>>> import numpy as np
>>> import numpy.linalg as la
>>> np.set_printoptions(precision=1, suppress=True, linewidth=100)
>>> M2 = np.array([[-1, 0, -2, 2, 1, -2, -2, 0, -2, 1, 2],
...     [2, 2, -2, -2, -2, 1, 2, 1, 1, 2, 0],
...     [2, -1, 1, 2, 1, 2, 0, 0, -1, -1, -1],
...     [1, 1, 1, 1, -2, 2, 1, 0, -2, -2, 0],
...     [-1, -1, -1, 0, -1, -1, -1, -1, -2, 2, -1],
...     [0, 0, 2, -1, 1, 2, -1, 2, 2, -2, -2],
...     [-1, 0, 1, 1, -1, 1, 1, -2, 1, 1, 2],
...     [0, 0, 0, 0, -1, 1, -1, -1, -2, -1, 1],
...     [-1, 0, -2, -2, -2, -2, 0, -1, 0, 1, -2],
...     [2, 2, -2, 2, 0, -2, 1, -1, 1, 2, 0],
...     [-2, 1, 2, 2, -1, 2, -1, 2, 1, -2, -2]])
>>> J = np.triu(M2, 1)
>>> print(J)
[[ 0  0 -2  2  1 -2 -2  0 -2  1  2]
 [ 0  0 -2 -2 -2  1  2  1  1  2  0]
 [ 0  0  0  2  1  2  0  0 -1 -1 -1]
 [ 0  0  0  0 -2  2  1  0 -2 -2  0]
 [ 0  0  0  0  0 -1 -1 -1 -2  2 -1]
 [ 0  0  0  0  0  0 -1  2  2 -2 -2]
 [ 0  0  0  0  0  0  0 -2  1  1  2]
 [ 0  0  0  0  0  0  0  0 -2 -1  1]
 [ 0  0  0  0  0  0  0  0  0  1 -2]
 [ 0  0  0  0  0  0  0  0  0  0  0]
 [ 0  0  0  0  0  0  0  0  0  0  0]]
>>> # rows 9 and 10 are equal
>>> print((J - J.T) / 2)
[[ 0.   0.  -1.   1.   0.5 -1.  -1.   0.  -1.   0.5  1. ]
 [ 0.   0.  -1.  -1.  -1.   0.5  1.   0.5  0.5  1.   0. ]
 [ 1.   1.   0.   1.   0.5  1.   0.   0.  -0.5 -0.5 -0.5]
 [-1.   1.  -1.   0.  -1.   1.   0.5  0.  -1.  -1.   0. ]
 [-0.5  1.  -0.5  1.   0.  -0.5 -0.5 -0.5 -1.   1.  -0.5]
 [ 1.  -0.5 -1.  -1.   0.5  0.  -0.5  1.   1.  -1.  -1. ]
 [ 1.  -1.   0.  -0.5  0.5  0.5  0.  -1.   0.5  0.5  1. ]
 [ 0.  -0.5  0.   0.   0.5 -1.   1.   0.  -1.  -0.5  0.5]
 [ 1.  -0.5  0.5  1.   1.  -1.  -0.5  1.   0.   0.5 -1. ]
 [-0.5 -1.   0.5  1.  -1.   1.  -0.5  0.5 -0.5  0.   0. ]
 [-1.   0.   0.5  0.   0.5  1.  -1.  -0.5  1.   0.   0. ]]
>>> print(round(np.abs(la.eigvals(J)).max(), 1))
0.0
>>> print(np.allclose(J, J.T))
False
>>> assert J == J.T
Traceback (most recent call last):
  File "<python-input-10>", line 1, in <module>
    assert J == J.T
           ^^^^^^^^
ValueError: The truth value of an array with more than one element is ambiguous. Use a.any() or a.all()
>>> print((J + J.T) / 2)
[[ 0.   0.  -1.   1.   0.5 -1.  -1.   0.  -1.   0.5  1. ]
 [ 0.   0.  -1.  -1.  -1.   0.5  1.   0.5  0.5  1.   0. ]
 [-1.  -1.   0.   1.   0.5  1.   0.   0.  -0.5 -0.5 -0.5]
 [ 1.  -1.   1.   0.  -1.   1.   0.5  0.  -1.  -1.   0. ]
 [ 0.5 -1.   0.5 -1.   0.  -0.5 -0.5 -0.5 -1.   1.  -0.5]
 [-1.   0.5  1.   1.  -0.5  0.  -0.5  1.   1.  -1.  -1. ]
 [-1.   1.   0.   0.5 -0.5 -0.5  0.  -1.   0.5  0.5  1. ]
 [ 0.   0.5  0.   0.  -0.5  1.  -1.   0.  -1.  -0.5  0.5]
 [-1.   0.5 -0.5 -1.  -1.   1.   0.5 -1.   0.   0.5 -1. ]
 [ 0.5  1.  -0.5 -1.   1.  -1.   0.5 -0.5  0.5  0.   0. ]
 [ 1.   0.  -0.5  0.  -0.5 -1.   1.   0.5 -1.   0.   0. ]]
